% python3 -q
>>> import numpy as np
>>> from numpy import linalg as LA
>>> np.set_printoptions(suppress=True, linewidth=140)
>>> X = np.loadtxt("x.csv", delimiter=",")
>>> X
array([[ 0.2, -0.9,  4. ,  0.2,  1. ,  0.6,  0.4],
       [ 1.1, -0.1,  1. , -2.1,  0.5, -0.2, -0.3],
       [-0.4, -0.3,  6. , -0.9, -0.1, -1. , -0.6],
       [-0.3,  0.4,  8. , -2. ,  0.4,  0.2,  0.2],
       [ 0.4, -1.4, -1. , -0.9, -2.2, -1.5, -2.7],
       [-0.6,  1.3, -1. ,  1.8, -0.6, -0.7,  0.7],
       [ 1.1,  2.1, -1. ,  1.1,  0.5,  0.8, -0.1]])
>>> M2 = np.array([[1, -5, 8],
...     [-8, -3, -5],
...     [-1, 2, -4],
...     [-2, -8, -9],
...     [4, 1, 8],
...     [7, 5, 6],
...     [-5, -4, 3]])
>>> np.round(np.einsum("ij->j", X), 3)
array([ 1.5,  1.1, 16. , -2.8, -0.5, -1.8, -2.4])
>>> LA.matrix_rank(np.vstack([X, M2.T]))
np.int64(7)
>>> mat = np.loadtxt("data.csv", delimiter=",")
>>> mat.round(3)
array([[ 0.833, -0.093,  0.235,  0.012,  0.143,  0.001, -0.17 ,  0.16 ],
       [-0.093,  0.169, -0.198, -0.244,  0.097, -0.002, -0.116,  0.101],
       [ 0.235, -0.198,  0.298,  0.198, -0.043,  0.051,  0.266, -0.003],
       [ 0.012, -0.244,  0.198,  0.473, -0.23 , -0.07 , -0.049, -0.3  ],
       [ 0.143,  0.097, -0.043, -0.23 ,  0.14 ,  0.041,  0.021,  0.183],
       [ 0.001, -0.002,  0.051, -0.07 ,  0.041,  0.051,  0.18 ,  0.085],
       [-0.17 , -0.116,  0.266, -0.049,  0.021,  0.18 ,  0.772,  0.165],
       [ 0.16 ,  0.101, -0.003, -0.3  ,  0.183,  0.085,  0.165,  0.263]])
>>> rng = np.random.default_rng(74)
>>> idx = rng.permutation(8)
>>> idx
array([4, 2, 1, 7, 3, 6, 5, 0])
>>> M2 = mat[idx][:, idx]
>>> np.round(np.diag(M2), 3)
array([0.14 , 0.298, 0.169, 0.263, 0.473, 0.772, 0.051, 0.833])
>>> np.trace(M2)
np.float64(3.0)
>>> np.round(np.sort(np.abs(LA.eigvals(M2))), 3) + 0
array([0., 0., 0., 0., 0., 1., 1., 1.])
>>> round(float(LA.det(M2)), 3), round(LA.det(mat[idx]), 3)
(0.0, np.float64(-0.0))
>>> t3 = np.stack([mat, 3 * mat, mat[::-1]])
>>> LA.matrix_rank(t3.reshape(3, -1))
np.int64(2)
>>> (t3 @ mat.T).shape
(3, 8, 8)
>>> np.round(LA.det(t3), 3) + 0
array([0., 0., 0.])
>>> feats = np.loadtxt("m.csv", delimiter=",")
>>> feats
array([[ 0.,  0., -2.,  0.,  0.,  0.,  0.,  0.,  0.],
       [ 0.,  0.,  0.,  0.,  0.,  0.,  0.,  0.,  0.],
       [ 0.,  0.,  0.,  0.,  0.,  0.,  0.,  0.,  4.],
       [ 0.,  0.,  0.,  0.,  0.,  0.,  0.,  1.,  0.],
       [ 0.,  0.,  0.,  1.,  0.,  0.,  0.,  0.,  0.],
       [ 0.,  0.,  0.,  0.,  0.,  0.,  0.,  0.,  0.],
       [ 0.,  0.,  0.,  0.,  0., -4.,  0.,  0.,  0.],
       [ 0.,  0.,  0.,  0.,  0.,  0.,  0.,  0.,  0.],
       [ 0.,  2.,  0.,  0.,  0.,  0.,  0.,  0.,  0.]])
>>> W = np.array([[-1, -2, 1, 1, -1, 1],
...     [2, 3, 1, -2, -2, -1],
...     [2, 0, 3, 2, 0, -2],
...     [2, 0, 3, 2, -1, -3],
...     [2, -3, -3, 2, 0, -1],
...     [-2, -2, -1, -1, 0, 2],
...     [1, 2, -2, -1, 0, -2],
...     [-2, 2, -3, -1, -2, 0]])
>>> c = np.array([2, 2, 2, 0, 0, 0])
>>> hid = np.maximum(mat @ W + c, 0)
>>> (hid > 0).mean(axis=0)
array([1.   , 0.875, 0.875, 0.375, 0.25 , 0.5  ])
>>> (hid > 0).astype(int)
array([[1, 0, 1, 1, 0, 1],
       [1, 1, 1, 0, 0, 1],
       [1, 1, 1, 1, 0, 0],
       [1, 1, 1, 1, 1, 0],
       [1, 1, 1, 0, 0, 1],
       [1, 1, 1, 0, 0, 0],
       [1, 1, 1, 0, 1, 0],
       [1, 1, 0, 0, 0, 1]])
>>> LA.matrix_rank(hid)
np.int64(6)
>>> C = np.array([[-1, 1], [-3, -1], [2, 3], [-2, -1], [3, -1], [-1, 3]])
>>> W @ C
array([[  3,   7],
       [-10,   3],
       [  2,   3],
       [  0,   1],
       [ -2,  -9],
       [  6,   4],
       [ -7, -12],
       [-14, -10]])
>>> rank = LA.matrix_rank(feats)
>>> rank
np.int64(6)
>>> N = LA.svd(feats)[2][rank:].T
>>> [int(LA.matrix_rank(feats[:, :j + 1])) for j in range(9)]
[0, 1, 2, 3, 3, 4, 4, 5, 6]
>>> [int(LA.matrix_rank(np.delete(feats, i, axis=0))) for i in range(9)]
[5, 6, 5, 5, 5, 6, 5, 6, 5]
>>> N @ N.T
array([[1., 0., 0., 0., 0., 0., 0., 0., 0.],
       [0., 0., 0., 0., 0., 0., 0., 0., 0.],
       [0., 0., 0., 0., 0., 0., 0., 0., 0.],
       [0., 0., 0., 0., 0., 0., 0., 0., 0.],
       [0., 0., 0., 0., 1., 0., 0., 0., 0.],
       [0., 0., 0., 0., 0., 0., 0., 0., 0.],
       [0., 0., 0., 0., 0., 0., 1., 0., 0.],
       [0., 0., 0., 0., 0., 0., 0., 0., 0.],
       [0., 0., 0., 0., 0., 0., 0., 0., 0.]])
>>> idx = rng.integers(0, 2, 8)
>>> m1 = (idx[:, None] == idx) * -3 + np.eye(8)
>>> m1
array([[-2.,  0., -3., -3., -3.,  0.,  0., -3.],
       [ 0., -2.,  0.,  0.,  0., -3., -3.,  0.],
       [-3.,  0., -2., -3., -3.,  0.,  0., -3.],
       [-3.,  0., -3., -2., -3.,  0.,  0., -3.],
       [-3.,  0., -3., -3., -2.,  0.,  0., -3.],
       [ 0., -3.,  0.,  0.,  0., -2., -3.,  0.],
       [ 0., -3.,  0.,  0.,  0., -3., -2.,  0.],
       [-3.,  0., -3., -3., -3.,  0.,  0., -2.]])
>>> M2 = m1 / np.sqrt((m1 ** 2).mean(axis=1, keepdims=True))
>>> M2[0].round(3)
array([-0.894,  0.   , -1.342, -1.342, -1.342,  0.   ,  0.   , -1.342])
>>> m1 - m1.mean(axis=1, keepdims=True)
array([[-0.25,  1.75, -1.25, -1.25, -1.25,  1.75,  1.75, -1.25],
       [ 1.  , -1.  ,  1.  ,  1.  ,  1.  , -2.  , -2.  ,  1.  ],
       [-1.25,  1.75, -0.25, -1.25, -1.25,  1.75,  1.75, -1.25],
       [-1.25,  1.75, -1.25, -0.25, -1.25,  1.75,  1.75, -1.25],
       [-1.25,  1.75, -1.25, -1.25, -0.25,  1.75,  1.75, -1.25],
       [ 1.  , -2.  ,  1.  ,  1.  ,  1.  , -1.  , -2.  ,  1.  ],
       [ 1.  , -2.  ,  1.  ,  1.  ,  1.  , -2.  , -1.  ,  1.  ],
       [-1.25,  1.75, -1.25, -1.25, -1.25,  1.75,  1.75, -0.25]])
>>> W = np.array([[1, -1], [1, 2], [2, 0], [0, -2], [1, 0], [-1, 2], [2, -2], [-1, 0]])
>>> c = np.array([1, -3])
>>> hid = np.maximum(m1 @ W + c, 0)
>>> (hid > 0).mean(axis=0)
array([0.   , 0.625])
>>> C = np.array([[-5, 0], [-1, -1]])
>>> W @ C
array([[ -4,   1],
       [ -7,  -2],
       [-10,   0],
       [  2,   2],
       [ -5,   0],
       [  3,  -2],
       [ -8,   2],
       [  5,   0]])
>>> (hid @ C).round(6).argmax(axis=1)
array([0, 0, 0, 0, 0, 0, 0, 0])
>>> E = np.load("w.npy")
>>> E.round(3)
array([[ 0.318,  0.281,  0.281, -0.243],
       [ 0.281,  0.248,  0.248, -0.215],
       [ 0.281,  0.248,  0.248, -0.215],
       [-0.243, -0.215, -0.215,  0.186]])
>>> proj = np.triu(np.array([[-1, -1, 1, 2], [1, 2, 0, -3], [3, 1, -2, 3], [0, 3, -2, -3]]), 1) + np.eye(4)
>>> M2 = proj @ E @ LA.inv(proj)
>>> np.round(proj @ E - E @ proj, 3)
array([[-0.487, -0.111, -0.748, -0.264],
       [ 0.73 ,  0.925,  0.363, -1.12 ],
       [-0.73 , -0.363, -0.925, -0.003],
       [ 0.   , -0.243,  0.243,  0.487]])
>>> LA.matrix_rank(M2)
np.int64(1)
>>> round(float(np.trace(M2)), 3), np.trace(E)
(1.0, np.float64(1.0))
>>> np.round(LA.det(M2), 3)
np.float64(0.0)
>>> Uu, sigma, vt = LA.svd(E)
>>> vecs = vt[:(sigma > 1e-8).sum()]
>>> vec = E[0] + 3 * E[2] + rng.integers(2) * np.eye(4)[3]
>>> vec.round(3)
array([1.161, 1.024, 1.024, 0.112])
>>> np.round(np.diag(vecs.T @ vecs), 3)
array([0.318, 0.248, 0.248, 0.186])
>>> np.round(LA.norm(vec - vecs.T @ vecs @ vec), 3)
np.float64(0.902)
>>> np.round(vecs.T @ vecs, 3)
array([[ 0.318,  0.281,  0.281, -0.243],
       [ 0.281,  0.248,  0.248, -0.215],
       [ 0.281,  0.248,  0.248, -0.215],
       [-0.243, -0.215, -0.215,  0.186]])
>>> np.allclose(vecs.T @ vecs @ vec, vec)
False
>>> M2 = np.array([[-2, -5], [8, 1], [7, -5], [9, 8]])
>>> np.round(np.einsum("ij,ij->i", E, E), 3)
array([0.318, 0.248, 0.248, 0.186])
>>> M2 = np.array([[1, 3], [1, 2]])
>>> W0 = np.kron(np.eye(2, dtype=int), M2)
>>> W0
array([[1, 3, 0, 0],
       [1, 2, 0, 0],
       [0, 0, 1, 3],
       [0, 0, 1, 2]])
>>> W0.reshape(4, 5)
Traceback (most recent call last):
  File "<python-input-72>", line 1, in <module>
    W0.reshape(4, 5)
    ~~~~~~~~~~^^^^^^
ValueError: cannot reshape array of size 16 into shape (4,5)
>>> W0.reshape(-1, 2)
array([[1, 3],
       [0, 0],
       [1, 2],
       [0, 0],
       [0, 0],
       [1, 3],
       [0, 0],
       [1, 2]])
>>> W0.ravel(order="F")
array([1, 1, 0, 0, 3, 2, 0, 0, 0, 0, 1, 1, 0, 0, 3, 2])
>>> W0.reshape(2, -1)
array([[1, 3, 0, 0, 1, 2, 0, 0],
       [0, 0, 1, 3, 0, 0, 1, 2]])
>>> t3 = W0.reshape(4, 2, -1)
>>> np.swapaxes(t3, 1, 2)[1]
array([[1, 0],
       [2, 0]])
>>> t3.transpose(1, 0, 2)
array([[[1, 3],
        [1, 2],
        [0, 0],
        [0, 0]],

       [[0, 0],
        [0, 0],
        [1, 3],
        [1, 2]]])
